% ipython --no-banner

In [1]: import numpy as np

In [2]: from numpy import linalg as LA

In [3]: np.set_printoptions(suppress=True, linewidth=160)

In [4]: mat = np.loadtxt("layer14.csv", delimiter=",")

In [5]: print(mat.round(2))
[[0.28 0.31 0.06 0.31]
 [0.31 0.36 0.06 0.36]
 [0.06 0.06 0.01 0.06]
 [0.31 0.36 0.06 0.36]]

In [6]: # applying it twice changes nothing

In [7]: proj = np.triu(np.array([[3, 0, 3, 0], [2, 0, 2, 0], [2, 3, 1, 3], [3, 0, 0, 0]]), 1) + np.eye(4)

In [8]: B = proj @ mat @ LA.inv(proj)

In [9]: print(np.round(proj @ mat - mat @ proj, 2))
[[ 0.17  0.19 -1.43  0.02]
 [ 0.11  0.13 -1.63 -0.06]
 [ 0.94  1.07 -0.1   1.03]
 [ 0.    0.   -1.65 -0.19]]

In [10]: vec = np.array([3, -2, 3, 2])

In [11]: print(np.round(mat * vec, 2))
[[ 0.83 -0.63  0.17  0.63]
 [ 0.94 -0.71  0.19  0.71]
 [ 0.17 -0.13  0.03  0.13]
 [ 0.94 -0.71  0.19  0.71]]

In [12]: print(np.round(mat @ (2 * vec), 2))
[2.   2.26 0.4  2.26]

In [13]: print(np.round((mat * vec).sum(axis=1), 2))
[1.   1.13 0.2  1.13]

In [14]: ev, V = LA.eigh(mat)

In [15]: vec = np.array([3, 3, 3, 0])

In [16]: print(round(vec @ mat @ vec / (vec @ vec), 2), round(ev[0], 2), round(ev[-1], 2))
0.5 -0.0 1.0

In [17]: print(np.round(vec @ mat @ vec, 2))
13.58

In [18]: m1 = np.array([[1, 0, 0], [-2, 1, 0], [3, 0, 1]])

In [19]: print(m1)
[[ 1  0  0]
 [-2  1  0]
 [ 3  0  1]]

In [20]: proj = np.triu(np.array([[1, 3, 1], [-1, -2, 0], [3, 2, -3]]), 1) + np.eye(3)

In [21]: B = proj @ m1 @ LA.inv(proj)

In [22]: print(proj @ m1 - m1 @ proj)
[[-3.  0.  0.]
 [ 0.  6.  2.]
 [ 0. -9. -3.]]

In [23]: print(round(LA.det(B), 2))
1.0

In [24]: print(LA.matrix_rank(B))
3

In [25]: B = np.array([[0, 2, 0], [1, 2, 2], [0, 0, 2], [0, 1, 2]])

In [26]: print(np.round(np.einsum("ik,kj->ij", mat, B), 2))
[[0.31 1.5  1.37]
 [0.36 1.7  1.55]
 [0.06 0.3  0.27]
 [0.36 1.7  1.55]]

In [27]: print(LA.matrix_rank(np.vstack([mat, B.T])))
4

In [28]: print(np.round(mat @ B, 2))
[[0.31 1.5  1.37]
 [0.36 1.7  1.55]
 [0.06 0.3  0.27]
 [0.36 1.7  1.55]]

In [29]: print(np.round(np.einsum("ik,kj->ji", mat, B), 2))
[[0.31 0.36 0.06 0.36]
 [1.5  1.7  0.3  1.7 ]
 [1.37 1.55 0.27 1.55]]

In [30]: print(np.vstack([mat, B.T]).shape)
(7, 4)

In [31]: print(LA.matrix_rank(mat @ B))
1

In [32]: np.einsum("ij,ij->", mat, B)
ValueError: operands could not be broadcast together with remapped shapes [original->remapped]: (4,4)->(4,4) (4,3)->(4,3) 


In [33]: print(np.round(np.einsum("ij->j", mat), 2))
[0.96 1.09 0.19 1.09]

In [34]: F = np.load("run2.npy")

In [35]: print(F)
[[-2 -1 -1 -1]
 [ 0 -2  2 -3]
 [ 1  0 -3  0]
 [ 0  3  1 -3]]

In [36]: B = LA.invert(F)
AttributeError: module 'numpy.linalg' has no attribute 'invert'


In [37]: B = LA.inv(F)

In [38]: print(np.round(LA.det(F) * LA.det(B), 2))
1.0

In [39]: print((np.abs(B) > 1e-9).astype(int))
[[1 1 1 1]
 [1 1 1 1]
 [1 1 1 1]
 [1 1 1 1]]

In [40]: print(np.round(LA.det(F) * B, 2))
[[-45.  18.  26.  -3.]
 [ -3. -22.  -6.  23.]
 [-15.   6. -30.  -1.]
 [ -8. -20. -16. -16.]]

In [41]: C2 = F.T @ F

In [42]: print(LA.matrix_rank(C2))
4

In [43]: print(C2)
[[ 5  2 -1  2]
 [ 2 14  0 -2]
 [-1  0 15 -8]
 [ 2 -2 -8 19]]

In [44]: print(np.allclose(C2, C2.T))
True

In [45]: B = F[0, 0] * F[1:] - np.outer(F[1:, 0], F[0])

In [46]: print(B)
[[ 0  4 -4  6]
 [ 0  1  7  1]
 [ 0 -6 -2  6]]

In [47]: print(LA.matrix_rank(B), LA.matrix_rank(F))
3 4

In [48]: M = np.loadtxt("arr.csv", delimiter=",")

In [49]: print(M)
[[ -0.3   1.5   0.5  -0.2]
 [  1.3   1.1  -0.4   0.3]
 [ -0.8  -0.3  -0.3  -0.2]
 [  1.   16.    2.  -13. ]
 [ -1.   -0.6  -2.7  -0.2]
 [ -1.5   0.5   1.9  -0.6]
 [  1.3  -0.9  -0.6  -0.3]
 [  1.5   0.8  -1.6   1. ]
 [ -1.2  -0.8   0.5   0.4]
 [  0.3   0.3   0.8   1.4]
 [ -1.7   2.4   0.   -2.4]
 [  1.3   0.1  -1.6   0.8]
 [  0.6  -0.7   0.2  -0.6]
 [  0.   -0.3   0.1   0.2]
 [ -1.    1.1   1.1  -1.3]
 [  0.5  -0.1  -0.9   0.3]
 [  1.8   0.5   0.4  -0.3]
 [ -2.    1.8   1.    0.1]
 [ -0.1   0.4   0.2   0.2]
 [  0.8   0.2   0.8   1. ]
 [ -2.3  -0.5   1.5  -1.3]
 [ -0.7  -0.5   0.5   1.2]
 [ -0.9   0.1   0.6   0.6]
 [  2.   -1.6   1.   -1.5]
 [ -0.9   0.    0.5  -1.8]
 [ -1.   -0.1  -0.7  -0.7]
 [ -0.3  -1.3  -0.9  -0.2]
 [ -0.2   0.3  -0.7   0.5]
 [  1.3   0.3  -0.1   1.7]]

In [50]: proj = M @ LA.solve(M.T @ M, M.T)

In [51]: print(np.round(LA.eigvalsh(proj), 2) + 0)
[0. 0. 0. 0. 0. 0. 0. 0. 0. 0. 0. 0. 0. 0. 0. 0. 0. 0. 0. 0. 0. 0. 0. 0. 0. 1. 1. 1. 1.]

In [52]: print(np.round(proj @ M[:, 1], 2) + 0)
[ 1.5  1.1 -0.3 16.  -0.6  0.5 -0.9  0.8 -0.8  0.3  2.4  0.1 -0.7 -0.3  1.1 -0.1  0.5  1.8  0.4  0.2 -0.5 -0.5  0.1 -1.6  0.  -0.1 -1.3  0.3  0.3]

In [53]: t = np.radians(45)

In [54]: Rm = np.eye(4)

In [55]: Rm[1, 1] = Rm[2, 2] = np.cos(t)

In [56]: Rm[1, 2], Rm[2, 1] = -np.sin(t), np.sin(t)

In [57]: print(Rm.round(2))
[[ 1.    0.    0.    0.  ]
 [ 0.    0.71 -0.71  0.  ]
 [ 0.    0.71  0.71  0.  ]
 [ 0.    0.    0.    1.  ]]

In [58]: B = M @ Rm.T

In [59]: print(np.round(LA.det(Rm), 2), np.round(np.trace(Rm), 2))
1.0 3.41

In [60]: print(np.round(LA.svd(M, compute_uv=False), 2), np.round(LA.svd(B, compute_uv=False), 2))
[21.36  6.78  4.68  4.63] [21.36  6.78  4.68  4.63]

In [61]: print(np.round(np.abs(B - M).max(axis=0), 2))
[ 0.    6.1  10.73  0.  ]

In [62]: J = np.load("data.npy")

In [63]: print(J)
[[ 0.59 -1.97  0.21  0.78 -1.62 -0.07 -0.81]
 [-1.97 -0.57 -0.26  0.43  0.54  0.66 -0.79]
 [ 0.21 -0.26 -1.85  0.29 -0.45  0.6  -0.4 ]
 [ 0.78  0.43  0.29  0.54 -0.72  1.27  0.73]
 [-1.62  0.54 -0.45 -0.72 -1.43 -0.47 -0.39]
 [-0.07  0.66  0.6   1.27 -0.47  0.27 -0.67]
 [-0.81 -0.79 -0.4   0.73 -0.39 -0.67  2.45]]

In [64]: # symmetric

In [65]: rng = np.random.default_rng(823)

In [66]: lab = rng.permutation(7)

In [67]: print(lab)
[1 5 4 3 2 6 0]

In [68]: B = J[lab][:, lab]

In [69]: print(B)
[[-0.57  0.66  0.54  0.43 -0.26 -0.79 -1.97]
 [ 0.66  0.27 -0.47  1.27  0.6  -0.67 -0.07]
 [ 0.54 -0.47 -1.43 -0.72 -0.45 -0.39 -1.62]
 [ 0.43  1.27 -0.72  0.54  0.29  0.73  0.78]
 [-0.26  0.6  -0.45  0.29 -1.85 -0.4   0.21]
 [-0.79 -0.67 -0.39  0.73 -0.4   2.45 -0.81]
 [-1.97 -0.07 -1.62  0.78  0.21 -0.81  0.59]]

In [70]: print(np.diag(B))
[-0.57  0.27 -1.43  0.54 -1.85  2.45  0.59]

In [71]: print(np.round(np.trace(B), 2))
0.0

In [72]: print(np.allclose(B, J))
False
